$ ipython --no-banner

In [1]: import numpy as np

In [2]: np.set_printoptions(suppress=True, linewidth=200)

In [3]: m1 = np.loadtxt("arr.csv", delimiter=",")

In [4]: m1
Out[4]: 
array([[   1.,   -3.,    9.,  -27.],
       [   1.,   -2.,    4.,   -8.],
       [   1.,   -1.,    1.,   -1.],
       [   1.,    0.,    0.,    0.],
       [   1.,    1.,    1.,    1.],
       [   1.,    2.,    4.,    8.],
       [   1.,    3.,    9.,   27.],
       [   1.,    4.,   16.,   64.],
       [   1.,    5.,   25.,  125.],
       [   1.,    6.,   36.,  216.],
       [   1.,    7.,   49.,  343.],
       [   1.,    8.,   64.,  512.],
       [   1.,    9.,   81.,  729.],
       [   1.,   10.,  100., 1000.],
       [   1.,   11.,  121., 1331.]])

In [5]: # column 3 is much longer than the rest

In [6]: C2 = m1.T @ m1

In [7]: (m1 @ m1.T).shape
Out[7]: (15, 15)

In [8]: round(np.log10(np.linalg.cond(m1)))
Out[8]: 3

In [9]: [round(float(x), 2) for x in np.linalg.svd(m1, compute_uv=False)[:3]]
Out[9]: [1946.8, 35.9, 6.56]

In [10]: np.linalg.matrix_rank(m1, rtol=0.1)
Out[10]: np.int64(1)

In [11]: np.argsort(-np.linalg.norm(m1, axis=0).round(6), kind="stable")[:3]
Out[11]: array([3, 2, 1])

In [12]: np.round(np.linalg.norm(m1, 2) / np.linalg.norm(m1), 2)
Out[12]: np.float64(1.0)

In [13]: W0 = np.loadtxt("out17.csv", delimiter=",")

In [14]: W0
Out[14]: 
array([[-1.3 ,  2.69, -0.31],
       [-1.45,  1.59,  2.09],
       [-2.4 , -1.46,  1.06],
       [ 2.05, -0.24, -2.17],
       [-2.59,  1.39,  0.59],
       [-2.79, -0.49,  0.99],
       [ 0.91,  2.8 , -0.56],
       [ 0.89,  1.43,  2.49],
       [-1.61, -2.49,  0.45],
       [ 1.49, -0.38, -2.58],
       [ 2.83, -0.76, -0.63],
       [ 0.56,  2.8 , -0.93],
       [ 0.2 , -2.41,  1.78],
       [ 2.54,  1.13, -1.14],
       [-2.51,  1.08, -1.23],
       [ 1.76, -1.84,  1.59],
       [-2.7 , -0.24,  1.28],
       [-0.86,  0.53, -2.82],
       [ 0.53,  2.74,  1.09],
       [-2.73, -0.58,  1.1 ],
       [-0.35,  0.5 , -2.94],
       [-1.1 ,  2.39,  1.43],
       [ 1.3 , -2.69,  0.24],
       [ 0.24, -0.13, -2.99],
       [-1.11, -0.86,  2.65],
       [-2.35,  1.8 ,  0.45],
       [ 1.67, -0.2 ,  2.48]])

In [15]: t3 = np.stack([W0, 4 * W0, W0[::-1]])

In [16]: t3.shape
Out[16]: (3, 27, 3)

In [17]: Ac = W0 - W0.mean(axis=0)

In [18]: evecs = np.linalg.svd(Ac)[2][:2]

In [19]: B = Ac - Ac @ evecs.T @ evecs

In [20]: np.round(np.linalg.norm(B) / np.linalg.norm(Ac), 2)
Out[20]: np.float64(0.49)

In [21]: np.round(np.cov(Ac @ evecs.T, rowvar=False), 2) + 0
Out[21]: 
array([[3.88, 0.  ],
       [0.  , 3.08]])

In [22]: D = np.linalg.norm(W0[:, None] - W0[None], axis=-1)

In [23]: np.flatnonzero(D[5] < D.mean() / 2)
Out[23]: array([ 2,  4,  5, 16, 19])

In [24]: np.linalg.matrix_rank(D ** 2)
Out[24]: np.int64(5)

In [25]: D.mean(axis=1).argmax()
Out[25]: np.int64(22)

In [26]: D.shape
Out[26]: (27, 27)

In [27]: D[:5, :5].round(2)
Out[27]: 
array([[0.  , 2.64, 4.51, 4.82, 2.04],
       [2.64, 0.  , 3.36, 5.81, 1.89],
       [4.51, 3.36, 0.  , 5.63, 2.89],
       [4.82, 5.81, 5.63, 0.  , 5.64],
       [2.04, 1.89, 2.89, 5.64, 0.  ]])

In [28]: Ac = (W0 - W0.mean(axis=0)) / W0.std(axis=0)

In [29]: Ac.std(axis=0)
Out[29]: array([1., 1., 1.])

In [30]: np.argwhere(np.abs(Ac) > 2)
Out[30]: array([], shape=(0, 2), dtype=int64)

In [31]: b = np.linalg.lstsq(np.delete(Ac, 0, axis=1), Ac[:, 0])[0]

In [32]: np.abs(b).argmax()
Out[32]: np.int64(1)

In [33]: b.round(2)
Out[33]: array([-0.1 , -0.24])

In [34]: F = np.array([[-5.0, 4.0, -3.0, 2.0],
    ...:     [0.0, 1.0, 2.0, 0.0],
    ...:     [14.0, -10.0, 12.0, -4.0],
    ...:     [-2.0, 0.0, 1.0, 3.0]])

In [35]: F
Out[35]: 
array([[ -5.,   4.,  -3.,   2.],
       [  0.,   1.,   2.,   0.],
       [ 14., -10.,  12.,  -4.],
       [ -2.,   0.,   1.,   3.]])

In [36]: U, sv, Vh = np.linalg.svd(m1)

In [37]: sv.round(2)
Out[37]: array([1946.8 ,   35.9 ,    6.56,    2.17])

In [38]: np.argmax(sv[:-1] / (sv[1:] + 1e-6)) + 1
Out[38]: np.int64(1)

In [39]: B = U[:, :1] @ np.diag(sv[:1]) @ Vh[:1]

In [40]: round(float(np.abs(m1 - B).max()), 2)
Out[40]: 14.31

In [41]: round(np.linalg.norm(m1 - B) / np.linalg.norm(m1), 2)
Out[41]: np.float64(0.02)

In [42]: E = np.loadtxt("run8.csv", delimiter=",")

In [43]: E
Out[43]: 
array([[ 0.,  0., -1.,  0.,  0.,  2.,  9.,  0.,  0.,  0.,  0.,  0.,  0.],
       [-2.,  0., -1.,  0.,  0.,  0.,  5.,  0., -4., -1.,  0.,  3.,  0.],
       [ 0.,  0.,  0.,  0.,  0.,  0.,  0.,  0.,  0.,  9.,  0.,  7.,  8.],
       [ 0., -4.,  0.,  0.,  0.,  0.,  0.,  9.,  0., -9.,  7.,  2.,  0.],
       [-7.,  1.,  0.,  0.,  0.,  0.,  0.,  0.,  0., -3., -6.,  0.,  1.],
       [ 0.,  9.,  0.,  0.,  0.,  0.,  3.,  0.,  0.,  0.,  0.,  0.,  0.],
       [ 0.,  0.,  0.,  0.,  0.,  0.,  0.,  0., -4.,  0.,  5.,  0.,  0.]])

In [44]: # column 4 repeats column 3

In [45]: f, g = E[1], E[3]

In [46]: f @ g
Out[46]: np.float64(15.0)

In [47]: f @ f
Out[47]: np.float64(56.0)

In [48]: p = (f @ g) / (f @ f) * f

In [49]: np.round((g - p) @ f, 2)
Out[49]: np.float64(0.0)
